In [1]: import numpy as np

In [2]: from numpy import linalg as LA

In [3]: np.set_printoptions(precision=3, suppress=True, linewidth=120)

In [4]: M = np.load("data.npy")

In [5]: print(M)
[[ 1  0  0  0  0  0  0  0  0  0  0  0  0  0]
 [ 2  1  0  0  0  0  0  0  0  0  0  0  0  0]
 [-1 -1  1  0  0  0  0  0  0  0  0  0  0  0]
 [-1 -2  2  1  0  0  0  0  0  0  0  0  0  0]
 [ 1  1  0 -1  1  0  0  0  0  0  0  0  0  0]
 [ 1  2  2 -1  2  1  0  0  0  0  0  0  0  0]
 [-2  2  2 -1 -1 -1  1  0  0  0  0  0  0  0]
 [-1 -2  0  1  0  1  0  1  0  0  0  0  0  0]
 [ 0 -2 -1  0 -2  0  1  2  1  0  0  0  0  0]
 [ 1  2  0  0  2 -1 -2 -1  0  1  0  0  0  0]
 [-1 -2  2  2 -2 -1  1  2 -1  0  1  0  0  0]
 [ 2  0  2 -2 -1 -2 -2  2  1 -2  2  1  0  0]
 [ 2  0  0  2  2  2  2  0 -1 -2  0  1  1  0]
 [-1  1  1 -2  2 -1  0 -2  1 -2  2  1  2  1]]

In [6]: rng = np.random.default_rng(69)

In [7]: z = rng.permutation(14)

In [8]: print(z)
[12 13  9  8  0 10  1  5  4 11  7  6  3  2]

In [9]: Y = M[z][:, z]

In [10]: print(np.trace(Y))
14

In [11]: print(np.sort(np.abs(LA.eigvals(Y))))
[1. 1. 1. 1. 1. 1. 1. 1. 1. 1. 1. 1. 1. 1.]

In [12]: print(np.prod(np.diag(M)), np.round(LA.det(M), 3))
1 1.0

In [13]: Y = M / np.sqrt((M ** 2).mean(axis=1, keepdims=True))

In [14]: print(LA.matrix_rank(M - M.mean(axis=1, keepdims=True)))
13

In [15]: print(Y[13])
[-0.672  0.672  0.672 -1.344  1.344 -0.672  0.    -1.344  0.672 -1.344  1.344  0.672  1.344  0.672]

In [16]: print(LA.norm(Y, axis=1))
[3.742 3.742 3.742 3.742 3.742 3.742 3.742 3.742 3.742 3.742 3.742 3.742 3.742 3.742]

In [17]: t3 = M.reshape(14, 2, -1)

In [18]: print(np.swapaxes(t3, 1, 2)[5])
[[ 1  0]
 [ 2  0]
 [ 2  0]
 [-1  0]
 [ 2  0]
 [ 1  0]
 [ 0  0]]

In [19]: print(np.einsum("ihd,ihd->ih", t3, t3))
[[ 1  0]
 [ 5  0]
 [ 3  0]
 [10  0]
 [ 4  0]
 [15  0]
 [16  0]
 [ 7  1]
 [10  5]
 [14  2]
 [19  6]
 [21 14]
 [20  7]
 [12 19]]

In [20]: print(t3.shape)
(14, 2, 7)

In [21]: print(np.einsum("ihd,jhd->hij", t3, t3).shape)
(2, 14, 14)

In [22]: Y = M[0, 0] * M[1:] - np.outer(M[1:, 0], M[0])

In [23]: print(Y)
[[ 0  1  0  0  0  0  0  0  0  0  0  0  0  0]
 [ 0 -1  1  0  0  0  0  0  0  0  0  0  0  0]
 [ 0 -2  2  1  0  0  0  0  0  0  0  0  0  0]
 [ 0  1  0 -1  1  0  0  0  0  0  0  0  0  0]
 [ 0  2  2 -1  2  1  0  0  0  0  0  0  0  0]
 [ 0  2  2 -1 -1 -1  1  0  0  0  0  0  0  0]
 [ 0 -2  0  1  0  1  0  1  0  0  0  0  0  0]
 [ 0 -2 -1  0 -2  0  1  2  1  0  0  0  0  0]
 [ 0  2  0  0  2 -1 -2 -1  0  1  0  0  0  0]
 [ 0 -2  2  2 -2 -1  1  2 -1  0  1  0  0  0]
 [ 0  0  2 -2 -1 -2 -2  2  1 -2  2  1  0  0]
 [ 0  0  0  2  2  2  2  0 -1 -2  0  1  1  0]
 [ 0  1  1 -2  2 -1  0 -2  1 -2  2  1  2  1]]

In [24]: print(LA.matrix_rank(Y), LA.matrix_rank(M))
13 14

In [25]: print(np.flatnonzero(~Y.round(6).any(axis=1)))
[]

In [26]: A = np.loadtxt("x.csv", delimiter=",")

In [27]: print(A)
[[ 0.  0.  0.  0.  1.]
 [ 0. -1.  0.  0.  0.]
 [ 0.  0.  0. -1.  0.]
 [ 0.  0.  0.  0.  0.]
 [ 2.  0.  0.  0.  0.]]

In [28]: print(np.poly(A))
[ 1.  1. -2. -2.  0.  0.]

In [29]: print(np.einsum("ii->", A))
-1.0

In [30]: print(round(float(LA.det(2 * A)), 3), round(float(LA.det(A)), 3))
0.0 0.0
